In [1]: import numpy as np

In [2]: import numpy.linalg as la

In [3]: np.set_printoptions(precision=2, suppress=True, linewidth=160)

In [4]: def rnd(a):
   ...:     return np.round(a, 2) + 0
   ...: 

In [5]: F = np.load("mat.npy")

In [6]: print(F)
[[ 1 -1  1 -1 -1  1 -1  1]
 [ 1 -1  1 -1  1 -1  1 -1]
 [ 1 -1 -1  1 -1  1  1 -1]
 [ 1  1  1  1 -1 -1 -1 -1]
 [ 1  1  1  1  1  1  1  1]]

In [7]: x = np.array([-2, -3, 3, 2, 2, 2, -2, 0])

In [8]: h = np.maximum(F @ x, 0)

In [9]: print(h)
[4 0 0 0 2]

In [10]: print(F.T @ h)
[ 6 -2  6 -2 -2  6 -2  6]

In [11]: print(np.maximum(F @ (3 * x), 0))
[12  0  0  0  6]

In [12]: print(np.maximum(F @ x, 0) - np.maximum(-F @ x, 0))
[ 4  0 -2 -2  2]

In [13]: print(F * (h > 1e-9)[:, None])
[[ 1 -1  1 -1 -1  1 -1  1]
 [ 0  0  0  0  0  0  0  0]
 [ 0  0  0  0  0  0  0  0]
 [ 0  0  0  0  0  0  0  0]
 [ 1  1  1  1  1  1  1  1]]

In [14]: left, sig, Vh = la.svd(F, full_matrices=False)

In [15]: print((sig > 1e-8).sum())
5

In [16]: print(rnd(sig))
[2.83 2.83 2.83 2.83 2.83]

In [17]: print(rnd(left.T @ F @ Vh.T))
[[2.83 0.   0.   0.   0.  ]
 [0.   2.83 0.   0.   0.  ]
 [0.   0.   2.83 0.   0.  ]
 [0.   0.   0.   2.83 0.  ]
 [0.   0.   0.   0.   2.83]]

In [18]: print(rnd(left.T @ left))
[[1. 0. 0. 0. 0.]
 [0. 1. 0. 0. 0.]
 [0. 0. 1. 0. 0.]
 [0. 0. 0. 1. 0.]
 [0. 0. 0. 0. 1.]]

In [19]: print(rnd(np.cumsum(sig ** 2) / np.sum(sig ** 2)))
[0.2 0.4 0.6 0.8 1. ]

In [20]: G = F.T @ F

In [21]: print((F @ F.T).shape)
(5, 5)

In [22]: print(rnd(la.svd(F, compute_uv=False) ** 2))
[8. 8. 8. 8. 8.]

In [23]: print(rnd(la.eigvalsh(G)[::-1]))
[8. 8. 8. 8. 8. 0. 0. 0.]

In [24]: print(np.trace(G), (F ** 2).sum())
40 40

In [25]: arr = np.arange(196).reshape(14, 14) + -3

In [26]: print(arr)
[[ -3  -2  -1   0   1   2   3   4   5   6   7   8   9  10]
 [ 11  12  13  14  15  16  17  18  19  20  21  22  23  24]
 [ 25  26  27  28  29  30  31  32  33  34  35  36  37  38]
 [ 39  40  41  42  43  44  45  46  47  48  49  50  51  52]
 [ 53  54  55  56  57  58  59  60  61  62  63  64  65  66]
 [ 67  68  69  70  71  72  73  74  75  76  77  78  79  80]
 [ 81  82  83  84  85  86  87  88  89  90  91  92  93  94]
 [ 95  96  97  98  99 100 101 102 103 104 105 106 107 108]
 [109 110 111 112 113 114 115 116 117 118 119 120 121 122]
 [123 124 125 126 127 128 129 130 131 132 133 134 135 136]
 [137 138 139 140 141 142 143 144 145 146 147 148 149 150]
 [151 152 153 154 155 156 157 158 159 160 161 162 163 164]
 [165 166 167 168 169 170 171 172 173 174 175 176 177 178]
 [179 180 181 182 183 184 185 186 187 188 189 190 191 192]]

In [27]: # rank 2

In [28]: Y = np.array([[3, 0, 2],
    ...:     [-3, -3, 1],
    ...:     [-2, 4, -5],
    ...:     [-4, -1, -1],
    ...:     [3, -5, 1],
    ...:     [1, -5, 2],
    ...:     [2, 4, 4],
    ...:     [-4, 3, 2],
    ...:     [1, 0, 0],
    ...:     [2, -2, 1],
    ...:     [2, 2, -4],
    ...:     [4, 4, 0],
    ...:     [1, 3, 3],
    ...:     [2, 1, -2]])

In [29]: print(la.matrix_rank(arr @ Y))
2

In [30]: print(np.einsum("ik,kj->ji", arr, Y))
[[  86  198  310  422  534  646  758  870  982 1094 1206 1318 1430 1542]
 [  82  152  222  292  362  432  502  572  642  712  782  852  922  992]
 [   7   63  119  175  231  287  343  399  455  511  567  623  679  735]]

In [31]: print(np.einsum("ij->j", arr))
[1232 1246 1260 1274 1288 1302 1316 1330 1344 1358 1372 1386 1400 1414]

In [32]: print(la.matrix_rank(np.vstack([arr, Y.T])))
5

In [33]: def softmax(z):
    ...:     e = np.exp(z - z.max(axis=-1, keepdims=True))
    ...:     return e / e.sum(axis=-1, keepdims=True)
    ...: 

In [34]: print(rnd(softmax(arr[6] + 5)))
[0.   0.   0.   0.   0.   0.   0.   0.   0.   0.01 0.03 0.09 0.23 0.63]

In [35]: print(rnd(softmax(10 * arr[6])))
[0. 0. 0. 0. 0. 0. 0. 0. 0. 0. 0. 0. 0. 1.]

In [36]: print(rnd(softmax(arr[6])))
[0.   0.   0.   0.   0.   0.   0.   0.   0.   0.01 0.03 0.09 0.23 0.63]

In [37]: print(softmax(arr).sum(axis=1))
[1. 1. 1. 1. 1. 1. 1. 1. 1. 1. 1. 1. 1. 1.]

In [38]: att = arr @ arr.T / np.sqrt(14)

In [39]: print(softmax(att).round(6).argmax(axis=1))
[13 13 13 13 13 13 13 13 13 13 13 13 13 13]

In [40]: Y = arr / la.norm(arr, axis=1, keepdims=True)

In [41]: G = Y @ Y.T

In [42]: print((G - 2 * np.eye(14)).round(6).argmax(axis=1))
[ 1  2  3  4  5  6  7  8  9 10 11 12 11 12]

In [43]: x = np.array([9, 8, 6, 5, 7, 3, 8, 1, 9, 3, 0, 0, 3, 1])

In [44]: h = np.maximum(arr @ x, 0)

In [45]: print(np.tanh(arr @ x))
[1. 1. 1. 1. 1. 1. 1. 1. 1. 1. 1. 1. 1. 1.]

In [46]: print(np.flatnonzero(h > 1e-9))
[ 0  1  2  3  4  5  6  7  8  9 10 11 12 13]

In [47]: K = np.loadtxt("dump.csv", delimiter=",")

In [48]: print(K)
[[0. 0. 0. 0. 0. 1. 0. 0. 0. 0.]
 [0. 0. 0. 0. 0. 0. 1. 0. 0. 0.]
 [0. 1. 0. 0. 0. 0. 0. 0. 0. 0.]
 [0. 0. 0. 0. 0. 0. 0. 0. 0. 1.]
 [1. 0. 0. 0. 0. 0. 0. 0. 0. 0.]
 [0. 0. 0. 1. 0. 0. 0. 0. 0. 0.]
 [0. 0. 0. 0. 0. 0. 0. 1. 0. 0.]
 [0. 0. 1. 0. 0. 0. 0. 0. 0. 0.]
 [0. 0. 0. 0. 1. 0. 0. 0. 0. 0.]
 [0. 0. 0. 0. 0. 0. 0. 0. 1. 0.]]

In [49]: # 2 groups of indices that never mix

In [50]: x = np.array([3, 2, -3, 0, 2, -2, -1, 1, 0, 0])

In [51]: print(rnd(la.det(K)))
1.0

In [52]: print(rnd(np.sort(np.abs(np.degrees(np.angle(la.eigvals(K)))))))
[  0.   0.  60.  60.  90.  90. 120. 120. 180. 180.]

In [53]: print(K @ K)
[[0. 0. 0. 1. 0. 0. 0. 0. 0. 0.]
 [0. 0. 0. 0. 0. 0. 0. 1. 0. 0.]
 [0. 0. 0. 0. 0. 0. 1. 0. 0. 0.]
 [0. 0. 0. 0. 0. 0. 0. 0. 1. 0.]
 [0. 0. 0. 0. 0. 1. 0. 0. 0. 0.]
 [0. 0. 0. 0. 0. 0. 0. 0. 0. 1.]
 [0. 0. 1. 0. 0. 0. 0. 0. 0. 0.]
 [0. 1. 0. 0. 0. 0. 0. 0. 0. 0.]
 [1. 0. 0. 0. 0. 0. 0. 0. 0. 0.]
 [0. 0. 0. 0. 1. 0. 0. 0. 0. 0.]]

In [54]: print(rnd(np.sort(la.eigvals(K).real)))
[-1.  -1.  -0.5 -0.5  0.   0.   0.5  0.5  1.   1. ]

In [55]: print(np.flatnonzero(la.matrix_power((K != 0) + (K.T != 0) + np.eye(10), 10)[6]))
[1 2 6 7]

In [56]: left, sig, Vh = la.svd(K, full_matrices=False)

In [57]: print(sig / sig[0])
[1. 1. 1. 1. 1. 1. 1. 1. 1. 1.]

In [58]: print((sig > 1e-8).sum())
10

In [59]: print(sig)
[1. 1. 1. 1. 1. 1. 1. 1. 1. 1.]

In [60]: print(left.T @ K @ Vh.T)
[[1. 0. 0. 0. 0. 0. 0. 0. 0. 0.]
 [0. 1. 0. 0. 0. 0. 0. 0. 0. 0.]
 [0. 0. 1. 0. 0. 0. 0. 0. 0. 0.]
 [0. 0. 0. 1. 0. 0. 0. 0. 0. 0.]
 [0. 0. 0. 0. 1. 0. 0. 0. 0. 0.]
 [0. 0. 0. 0. 0. 1. 0. 0. 0. 0.]
 [0. 0. 0. 0. 0. 0. 1. 0. 0. 0.]
 [0. 0. 0. 0. 0. 0. 0. 1. 0. 0.]
 [0. 0. 0. 0. 0. 0. 0. 0. 1. 0.]
 [0. 0. 0. 0. 0. 0. 0. 0. 0. 1.]]

In [61]: Y = la.inv(K)

In [62]: print(Y)
[[0. 0. 0. 0. 1. 0. 0. 0. 0. 0.]
 [0. 0. 1. 0. 0. 0. 0. 0. 0. 0.]
 [0. 0. 0. 0. 0. 0. 0. 1. 0. 0.]
 [0. 0. 0. 0. 0. 1. 0. 0. 0. 0.]
 [0. 0. 0. 0. 0. 0. 0. 0. 1. 0.]
 [1. 0. 0. 0. 0. 0. 0. 0. 0. 0.]
 [0. 1. 0. 0. 0. 0. 0. 0. 0. 0.]
 [0. 0. 0. 0. 0. 0. 1. 0. 0. 0.]
 [0. 0. 0. 0. 0. 0. 0. 0. 0. 1.]
 [0. 0. 0. 1. 0. 0. 0. 0. 0. 0.]]

In [63]: print(rnd(la.inv(Y)))
[[0. 0. 0. 0. 0. 1. 0. 0. 0. 0.]
 [0. 0. 0. 0. 0. 0. 1. 0. 0. 0.]
 [0. 1. 0. 0. 0. 0. 0. 0. 0. 0.]
 [0. 0. 0. 0. 0. 0. 0. 0. 0. 1.]
 [1. 0. 0. 0. 0. 0. 0. 0. 0. 0.]
 [0. 0. 0. 1. 0. 0. 0. 0. 0. 0.]
 [0. 0. 0. 0. 0. 0. 0. 1. 0. 0.]
 [0. 0. 1. 0. 0. 0. 0. 0. 0. 0.]
 [0. 0. 0. 0. 1. 0. 0. 0. 0. 0.]
 [0. 0. 0. 0. 0. 0. 0. 0. 1. 0.]]

In [64]: print(K @ Y)
[[1. 0. 0. 0. 0. 0. 0. 0. 0. 0.]
 [0. 1. 0. 0. 0. 0. 0. 0. 0. 0.]
 [0. 0. 1. 0. 0. 0. 0. 0. 0. 0.]
 [0. 0. 0. 1. 0. 0. 0. 0. 0. 0.]
 [0. 0. 0. 0. 1. 0. 0. 0. 0. 0.]
 [0. 0. 0. 0. 0. 1. 0. 0. 0. 0.]
 [0. 0. 0. 0. 0. 0. 1. 0. 0. 0.]
 [0. 0. 0. 0. 0. 0. 0. 1. 0. 0.]
 [0. 0. 0. 0. 0. 0. 0. 0. 1. 0.]
 [0. 0. 0. 0. 0. 0. 0. 0. 0. 1.]]

In [65]: print(rnd(la.det(K) * la.det(Y)))
1.0

In [66]: mat = np.array([[2, -1, 1, -1, 2],
    ...:     [-2, -2, 0, 2, -2],
    ...:     [2, 0, 0, 0, 1],
    ...:     [0, -2, -2, 2, -2],
    ...:     [1, 1, -2, 2, 2]])

In [67]: print(mat)
[[ 2 -1  1 -1  2]
 [-2 -2  0  2 -2]
 [ 2  0  0  0  1]
 [ 0 -2 -2  2 -2]
 [ 1  1 -2  2  2]]

In [68]: Q = mat.astype(float).copy()

In [69]: for j in range(5):
    ...:     Q[:, j] -= Q[:, :j] @ (Q[:, :j].T @ Q[:, j])
    ...:     Q[:, j] /= la.norm(Q[:, j])
    ...: 

In [70]: print(rnd(Q.T @ Q))
[[1. 0. 0. 0. 0.]
 [0. 1. 0. 0. 0.]
 [0. 0. 1. 0. 0.]
 [0. 0. 0. 1. 0.]
 [0. 0. 0. 0. 1.]]

In [71]: X = np.array([[-1.6, 0.3, 0.0, 0.5, -1.2, 1.4, 1.4],
    ...:     [0.2, -1.0, 0.5, -2.9, 0.7, -2.6, 0.0],
    ...:     [-0.2, 0.6, 0.3, 0.6, -1.5, -0.2, 0.4],
    ...:     [0.3, 0.5, -0.9, -0.6, 1.0, 0.7, 0.5]])

In [72]: X[:, 1] *= 20

In [73]: print(X)
[[ -1.6   6.    0.    0.5  -1.2   1.4   1.4]
 [  0.2 -20.    0.5  -2.9   0.7  -2.6   0. ]
 [ -0.2  12.    0.3   0.6  -1.5  -0.2   0.4]
 [  0.3  10.   -0.9  -0.6   1.    0.7   0.5]]

In [74]: W = np.array([[1, 4], [3, 3], [1, 1], [0, 5], [4, 1], [3, 0], [0, 3]])

In [75]: b = np.array([0, 2])

In [76]: H = np.maximum(X @ W + b, 0)

In [77]: print((H > 0).astype(int))
[[1 1]
 [0 0]
 [1 1]
 [1 1]]

In [78]: print(rnd(H))
[[15.8 19.1]
 [ 0.   0. ]
 [29.5 40.2]
 [35.5 31.8]]

In [79]: Z = np.array([[-5, 2, -2], [-4, 1, -3]])

In [80]: print(rnd(H @ Z))
[[-155.4   50.7  -88.9]
 [   0.     0.     0. ]
 [-308.3   99.2 -179.6]
 [-304.7  102.8 -166.4]]

In [81]: print(np.unravel_index(np.abs(H).argmax(), H.shape))
(np.int64(2), np.int64(1))

In [82]: print(rnd(H.mean(axis=0)))
[20.2  22.78]

In [83]: print(np.abs(H).max())
40.2

In [84]: print(rnd(np.diff(H, axis=0)))
[[-15.8 -19.1]
 [ 29.5  40.2]
 [  6.   -8.4]]

In [85]: print(rnd(H.sum(axis=1)))
[34.9  0.  69.7 67.3]
